$ python3 -q
>>> import numpy as np
>>> from numpy import linalg as LA
>>> np.set_printoptions(precision=4, suppress=True, linewidth=160)
>>> W0 = np.load("a.npy")
>>> print(W0)
[[-4  4  0  1  0]
 [ 4  0 -1  1  0]
 [ 0 -1  6 -3 -6]
 [ 1  1 -3  6  3]
 [ 0  0 -6  3  2]]
>>> # symmetric
>>> w, evecs = LA.eigh(W0)
>>> x0 = np.array([7, 3, 4, 0, 6])
>>> print(x0 @ W0 @ x0)
-172
>>> print(np.round(x0 @ W0 @ x0 / (x0 @ x0), 4), np.round(w[0], 4), round(w[-1], 4))
-1.5636 -6.5183 13.0452
>>> T = np.stack([W0, 2 * W0, W0[::-1]])
>>> print(T.sum(axis=0))
[[-12  12  -6   6   2]
 [ 13   1  -6   9   3]
 [  0  -4  24 -12 -24]
 [  7   3 -10  19   9]
 [ -4   4 -18  10   6]]
>>> print(T.shape)
(3, 5, 5)
>>> print(LA.det(T))
[ 1646. 52672.  1646.]
>>> print(LA.norm(T, axis=(1, 2)))
[15.4272 30.8545 15.4272]
>>> f = np.array([-1, 0, 1, -2, -1])
>>> B = W0 + np.outer(f, np.eye(5)[3])
>>> print(np.round(LA.det(B) / LA.det(W0), 4), round(1 + LA.solve(W0, f)[3], 4))
0.6561 0.6561
>>> print(round(LA.eigvalsh(W0).min(), 4))
-6.5183
>>> B = np.array([[-1, 3, -3], [-2, -1, 3], [1, 3, 2]])
>>> J = np.triu(B)
>>> print(J)
[[-1  3 -3]
 [ 0 -1  3]
 [ 0  0  2]]
>>> # triangular
>>> w, evecs = LA.eig(J)
>>> print(np.sort(LA.eigvals(J @ J)))
[1. 1. 4.]
>>> print(w)
[-1. -1.  2.]
>>> O, evecs = LA.qr(W0[:, :2])[0], LA.qr(W0[:, 2:])[0]
>>> sig = LA.svd(O.T @ evecs, compute_uv=False)
>>> print((sig > 0.9).sum())
0
>>> print(np.round(LA.norm(O @ O.T - evecs @ evecs.T, 2), 4))
1.0
>>> print(sig)
[0.667  0.1502]
>>> B = np.array([[-4]])
>>> Z = np.array([[1, 1, -1, -2, 1],
...     [-3, 2, 3, -3, -1],
...     [-2, 2, 1, 2, 1],
...     [-3, -2, -2, 0, -3],
...     [-1, 2, -2, -1, -1]])
>>> mat = np.block([[B, np.array([[3, 0, 2, 0, 2]])], [np.zeros((5, 1)), Z]])
>>> print(mat)
[[-4.  3.  0.  2.  0.  2.]
 [ 0.  1.  1. -1. -2.  1.]
 [ 0. -3.  2.  3. -3. -1.]
 [ 0. -2.  2.  1.  2.  1.]
 [ 0. -3. -2. -2.  0. -3.]
 [ 0. -1.  2. -2. -1. -1.]]
>>> C2 = mat.T @ mat
>>> print(np.trace(C2), (mat ** 2).sum())
124.0 124.0
>>> print((mat @ mat.T).shape)
(6, 6)
>>> Z = np.sign(np.array([[2, 4, -5, 4], [-3, 1, 1, 5], [2, 1, 5, 0], [-4, -5, 3, 3]]))
>>> B = (np.tril(Z, -1) + np.eye(4)) @ (np.triu(Z, 1) + np.eye(4))
>>> w = np.array([1, -2, 0, 1])
>>> feats = np.rint(B * w @ LA.inv(B)) + 0
>>> print(feats)
[[ 2. -1.  1.  3.]
 [ 4.  3. -2.  0.]
 [ 8.  1.  0.  6.]
 [-4.  1. -1. -5.]]
>>> print(LA.matrix_rank(feats, rtol=0.1))
2
>>> print([round(float(x), 4) for x in LA.svd(feats, compute_uv=False)[:3]])
[12.6956, 5.1751, 0.1973]
>>> print(LA.cond(feats) > 100)
True
>>> F = np.loadtxt("run9.csv", delimiter=",")
>>> print(F)
[[-15.   0.  -3.   0.]
 [-10. -10.  -2.  -2.]
 [-15.   0. -18.   0.]
 [-10. -10. -12. -12.]]
>>> B = np.array([[3, 1], [3, 2]])
>>> Z = np.kron(B, F)
>>> print(Z)
[[-45.   0.  -9.   0. -15.   0.  -3.   0.]
 [-30. -30.  -6.  -6. -10. -10.  -2.  -2.]
 [-45.   0. -54.   0. -15.   0. -18.   0.]
 [-30. -30. -36. -36. -10. -10. -12. -12.]
 [-45.   0.  -9.   0. -30.   0.  -6.   0.]
 [-30. -30.  -6.  -6. -20. -20.  -4.  -4.]
 [-45.   0. -54.   0. -30.   0. -36.   0.]
 [-30. -30. -36. -36. -20. -20. -24. -24.]]
>>> print(LA.matrix_rank(Z))
8
>>> print(np.round(LA.norm(Z, 2), 4), round(LA.norm(B, 2) * LA.norm(F, 2), 4))
161.1205 161.1205
>>> print(Z.shape)
(8, 8)
>>> f = np.array([-2, 2])
>>> print(np.polyval(f, W0[3]))
[  0   0   8 -10  -4]
>>> print(np.array([np.convolve(row, f, "same") for row in W0]))
[[  8 -16   8  -2   2]
 [ -8   8   2  -4   2]
 [  0   2 -14  18   6]
 [ -2   0   8 -18   6]
 [  0   0  12 -18   2]]
>>> E = np.load("case2.npy")
>>> print(E)
[[  0.   2.  -3.   1.]
 [  0.   4.  -7.   3.]
 [  0.   6. -10.   4.]
 [  0.   6.  -9.   3.]]
>>> print(np.allclose(E[:-1].T @ LA.lstsq(E[:-1].T, E[-1])[0], E[-1]))
True
>>> print(np.abs(np.diag(LA.qr(E)[1])) > 1e-9)
[False  True  True False]
>>> print(E @ LA.pinv(E) @ E)
[[  0.   2.  -3.   1.]
 [  0.   4.  -7.   3.]
 [  0.   6. -10.   4.]
 [  0.   6.  -9.   3.]]
>>> print(LA.lstsq(E[:-1].T, E[-1])[2])
2
>>> print(np.unique(E.round(6), axis=0).shape)
(4, 4)
>>> try:
...     LA.inv(E)
... except LA.LinAlgError as e:
...     print(repr(e))
... 
LinAlgError('Singular matrix')
>>> print((E - E.T) / 2)
[[ 0.   1.  -1.5  0.5]
 [-1.   0.  -6.5 -1.5]
 [ 1.5  6.5  0.   6.5]
 [-0.5  1.5 -6.5  0. ]]
>>> print(E @ E)
[[  0.  -4.   7.  -3.]
 [  0.  -8.  15.  -7.]
 [  0. -12.  22. -10.]
 [  0. -12.  21.  -9.]]
>>> print(round(np.abs(LA.eigvals(E)).max(), 4))
2.0
>>> print(np.trace(E))
-3.0
>>> assert E == E.T
Traceback (most recent call last):
  File "<python-input-69>", line 1, in <module>
    assert E == E.T
           ^^^^^^^^
ValueError: The truth value of an array with more than one element is ambiguous. Use a.any() or a.all()
>>> A = np.load("dump.npy")
>>> print(A)
[[ 1.2653  0.3816 -2.7421]
 [-3.8698 -0.4551 -7.4258]
 [ 2.1568  0.8526 -5.2441]
 [ 0.043  -0.2285  5.8837]
 [-2.3386 -0.1145  1.32  ]
 [ 0.8386 -2.2061 -3.6928]
 [ 2.8992 -1.2698 -1.1035]
 [-3.1087 -0.4524  2.8762]
 [-0.2285 -3.3136 -0.8498]
 [-5.7033  2.5491 -2.2416]
 [-0.5491 -0.6412  0.7961]
 [-0.3602  3.5431  1.5329]
 [ 2.6209 -1.8668  5.3495]
 [ 0.9089  0.757  -2.    ]
 [-1.2935 -0.9621  1.5128]
 [-1.3086  3.184   1.094 ]
 [ 0.4876  0.4887  3.3092]
 [-2.4253 -0.5656 -2.7049]
 [-2.7534  1.8535  1.3495]
 [-1.9786  1.5921  0.2739]
 [ 1.1777  2.4725 -1.2815]]
>>> z = A[:, 2] > np.median(A[:, 2])
>>> f = A[z].mean(axis=0) - A[~z].mean(axis=0)
>>> print(np.round((((A - A.mean(axis=0)) @ f > 0) == z).mean(), 4))
0.9524
>>> print(((A - A.mean(axis=0)) @ f > 0).astype(int))
[0 0 0 1 1 0 0 1 0 0 1 1 1 0 1 1 1 0 1 1 0]
>>> print(f)
[-0.4052  0.4081  5.1399]
>>> x0 = np.array([2, 2, 0])
>>> print(LA.norm(A @ x0) <= LA.norm(A, 2) * LA.norm(x0) + 1e-9)
True
>>> print(np.sign((A @ x0).round(6)))
[ 1. -1.  1. -1. -1. -1.  1. -1. -1. -1. -1.  1.  1.  1. -1.  1.  1. -1. -1. -1.  1.]
>>> Ac = A - A.mean(axis=0)
>>> left, sig, Vh = LA.svd(Ac, full_matrices=False)
>>> print(LA.matrix_rank(Ac))
3
>>> print(np.abs(Vh[0]).argmax())
2
>>> print(sig ** 2 / (sig ** 2).sum())
[0.5734 0.285  0.1415]
>>> print(np.allclose(mat @ mat.T, mat.T @ mat))
False
>>> print(np.sort(np.abs(LA.eigvals(mat))))
[1.     3.7545 3.7545 4.     4.8164 4.8164]
>>> print((mat - mat.T) / 2)
[[ 0.   1.5  0.   1.   0.   1. ]
 [-1.5  0.   2.   0.5  0.5  1. ]
 [ 0.  -2.   0.   0.5 -0.5 -1.5]
 [-1.  -0.5 -0.5  0.   2.   1.5]
 [ 0.  -0.5  0.5 -2.   0.  -1. ]
 [-1.  -1.   1.5 -1.5  1.   0. ]]
>>> print(np.allclose(mat, mat.T))
False
>>> LA.determinant(mat)
Traceback (most recent call last):
  File "<python-input-89>", line 1, in <module>
    LA.determinant(mat)
    ^^^^^^^^^^^^^^
AttributeError: module 'numpy.linalg' has no attribute 'determinant'
>>> print(LA.matrix_power(mat, 3))
[[ -64.   43.  -21.   85.  -24.   10.]
 [   0.   -2.   49.   27.  -29.   21.]
 [   0. -107.   59.   28.    9.  -25.]
 [   0.  -16.  -25.   48.   44.   -3.]
 [   0.   26.  -44.  -82.   33.   -5.]
 [   0.    8.   29.   21.   20.   33.]]
>>> X = np.loadtxt("arr.csv", delimiter=",")
>>> print(X)
[[ 9.4958 -1.0117 -2.9676]
 [-1.5162  6.4753 -7.468 ]
 [ 9.5768 -1.4009 -2.5144]
 [ 2.7569  5.3632 -7.9772]
 [ 2.0941 -6.5298  7.2785]
 [ 1.382  -6.4593  7.5078]
 [-3.6974 -4.9423  7.8678]
 [ 5.9445  3.6044 -7.1883]
 [-9.0698 -0.127   4.2098]
 [ 7.9128 -5.2718  3.0978]
 [-9.2522  0.276   3.7843]
 [ 6.8775  2.8623 -6.6714]
 [-1.645   6.4895 -7.4283]
 [-3.2318  6.5655 -6.8154]
 [ 9.3247 -0.462  -3.5827]
 [ 6.4439 -6.0281  4.7051]
 [-3.1955 -5.1757  7.9373]
 [ 9.1575 -3.9266  0.8499]
 [-9.4572  3.2467  0.1391]
 [-6.4931  6.0101 -4.6604]
 [ 8.6144  0.9135 -4.9958]
 [-9.4341  3.3161  0.0416]
 [-9.6328  1.965   1.8297]
 [-3.8191  6.544  -6.5261]
 [-5.4219  6.3236 -5.5331]]
>>> # null space of dimension 1
>>> ang = np.radians(45)
>>> Rm = np.eye(3)
>>> Rm[2, 2] = Rm[0, 0] = np.cos(ang)
>>> Rm[2, 0], Rm[0, 2] = -np.sin(ang), np.sin(ang)
>>> print(Rm)
[[ 0.7071  0.      0.7071]
 [ 0.      1.      0.    ]
 [-0.7071  0.      0.7071]]
>>> B = X @ Rm.T
>>> print(np.abs(B - X).max(axis=0))
[6.824  0.     6.7243]
>>> print(np.allclose(LA.norm(X, axis=1), LA.norm(B, axis=1)))
True
>>> print(np.round(LA.svd(X, compute_uv=False), 4) + 0, np.round(LA.svd(B, compute_uv=False), 4) + 0)
[36.2192 34.4698  0.    ] [36.2192 34.4698  0.    ]
>>> print(round(LA.det(Rm), 4), np.round(np.trace(Rm), 4))
1.0 2.4142
